$ python3 -q
>>> import numpy as np
>>> np.set_printoptions(precision=2, suppress=True, linewidth=120, legacy="1.25")
>>> arr = np.load("out8.npy")
>>> arr
array([[-0.76,  0.32, -1.03,  0.31, -0.09,  0.82,  0.19],
       [ 0.32,  0.21,  1.31,  0.12, -0.38, -0.63, -0.32],
       [-1.03,  1.31,  1.04,  1.02, -0.89, -0.48, -0.49],
       [ 0.31,  0.12,  1.02, -0.3 , -0.72,  0.96, -0.44],
       [-0.09, -0.38, -0.89, -0.72,  0.5 , -1.55, -0.52],
       [ 0.82, -0.63, -0.48,  0.96, -1.55,  0.37,  1.2 ],
       [ 0.19, -0.32, -0.49, -0.44, -0.52,  1.2 , -0.05]])
>>> w, evecs = np.linalg.eigh(arr)
>>> x = np.array([0, 2, 1, 0, 0, 3, 1])
>>> round(x @ arr @ x, 2)
4.92
>>> round(float(x @ arr @ x / (x @ x)), 2), round(float(w[0]), 2), np.round(w[-1], 2)
(0.33, -2.0, 3.0)
>>> np.round(np.linalg.eigvalsh(arr[1:, 1:]), 2) + 0
array([-2.  , -1.09, -0.89,  0.  ,  2.74,  3.  ])
>>> U, s, Vt = np.linalg.svd(arr)
>>> s.round(2) + 0
array([3., 3., 2., 2., 1., 0., 0.])
>>> M2 = U[:, :5] @ np.diag(s[:5]) @ Vt[:5]
>>> np.round(np.linalg.norm(arr - M2, 2), 2), round(s[5], 2)
(0.0, 0.0)
>>> np.linalg.matrix_rank(arr, rtol=0.05)
5
>>> round(float(np.abs(arr - M2).max()), 2)
0.0
>>> M2
array([[-0.76,  0.32, -1.03,  0.31, -0.09,  0.82,  0.19],
       [ 0.32,  0.21,  1.31,  0.12, -0.38, -0.63, -0.32],
       [-1.03,  1.31,  1.04,  1.02, -0.89, -0.48, -0.49],
       [ 0.31,  0.12,  1.02, -0.3 , -0.72,  0.96, -0.44],
       [-0.09, -0.38, -0.89, -0.72,  0.5 , -1.55, -0.52],
       [ 0.82, -0.63, -0.48,  0.96, -1.55,  0.37,  1.2 ],
       [ 0.19, -0.32, -0.49, -0.44, -0.52,  1.2 , -0.05]])
>>> np.linalg.matrix_rank(M2)
5
